$ python3 -q
>>> import numpy as np
>>> from numpy import linalg as LA
>>> np.set_printoptions(precision=3, suppress=True, linewidth=120, floatmode="fixed")
>>> rd = lambda a: np.round(a, 3) + 0
>>> E = np.load("dump.npy")
>>> rd(E)
array([[ -6.389,  13.172,   4.280,  12.927,  -0.508],
       [-10.290,   5.576, -10.831, -10.458,  -6.030],
       [ -9.453,   4.098, -11.110, -11.655,  -5.881],
       [  7.321,  -0.801,  11.293,  13.771,   5.346],
       [ 12.547, -11.239,   8.173,   3.870,   5.873],
       [ -9.396,  14.639,   0.931,   9.547,  -2.324],
       [ -2.240,  10.007,   7.607,  15.309,   1.618],
       [  9.576, -14.692,  -0.690,  -9.273,   2.444],
       [-12.342,  14.096,  -4.595,   2.273,  -4.764],
       [  5.803, -12.791,  -4.824, -13.395,   0.185],
       [-10.401,   5.782, -10.781, -10.277,  -6.046],
       [-12.580,  11.414,  -8.031,  -3.590,  -5.840],
       [  6.310, -13.122,  -4.355, -12.993,   0.464],
       [  2.237,   5.566,  10.036,  15.829,   3.570],
       [-12.614,  11.622,  -7.852,  -3.246,  -5.797],
       [  5.703, -12.723,  -4.915, -13.470,   0.131],
       [ 10.982,  -6.926,  10.453,   9.210,   6.111],
       [ -3.782,  11.301,   6.505,  14.660,   0.868],
       [-12.636,  13.296,  -5.992,   0.056,  -5.256],
       [ -2.298,  -5.499, -10.061, -15.822,  -3.594],
       [  3.802,   3.773,  10.614,  15.532,   4.173],
       [ -3.752,  11.277,   6.527,  14.675,   0.882],
       [  7.662,  -1.295,  11.302,  13.500,   5.442],
       [  8.511, -14.311,  -2.034, -10.749,   1.755],
       [  3.062,   4.637,  10.359,  15.705,   3.894],
       [  3.741,   3.846,  10.594,  15.548,   4.150],
       [ 12.388, -10.561,   8.678,   4.894,   5.977],
       [ -2.059,   9.846,   7.728,  15.369,   1.704],
       [  6.275,   0.650,  11.195,  14.477,   5.028],
       [ -0.332,   8.235,   8.780,  15.773,   2.490],
       [  5.576,   1.573,  11.077,  14.856,   4.799],
       [ 12.164, -14.330,   4.033,  -3.116,   4.549],
       [-11.682,  14.685,  -2.827,   4.838,  -4.061],
       [ 10.330, -14.845,   0.393,  -7.997,   2.971],
       [  1.694,  -9.518,  -7.964, -15.479,  -1.874],
       [-12.257,  10.099,  -8.983,  -5.542,  -6.031],
       [ -6.373,  13.162,   4.295,  12.941,  -0.498]])
>>> r = LA.matrix_rank(E)
>>> r
np.int64(2)
>>> null = LA.svd(E)[2][r:].T
>>> [int(LA.matrix_rank(E[:, :j + 1])) for j in range(5)]
[1, 2, 2, 2, 2]
>>> LA.matrix_rank(E.T @ E), LA.matrix_rank(E @ E.T)
(np.int64(2), np.int64(2))
>>> [int(LA.matrix_rank(E[:i])) for i in range(1, len(E) + 1)]
[1, 2, 2, 2, 2, 2, 2, 2, 2, 2, 2, 2, 2, 2, 2, 2, 2, 2, 2, 2, 2, 2, 2, 2, 2, 2, 2, 2, 2, 2, 2, 2, 2, 2, 2, 2, 2]
>>> [int(LA.matrix_rank(np.delete(E, i, axis=0))) for i in range(37)]
[2, 2, 2, 2, 2, 2, 2, 2, 2, 2, 2, 2, 2, 2, 2, 2, 2, 2, 2, 2, 2, 2, 2, 2, 2, 2, 2, 2, 2, 2, 2, 2, 2, 2, 2, 2, 2]
>>> null.shape
(5, 3)
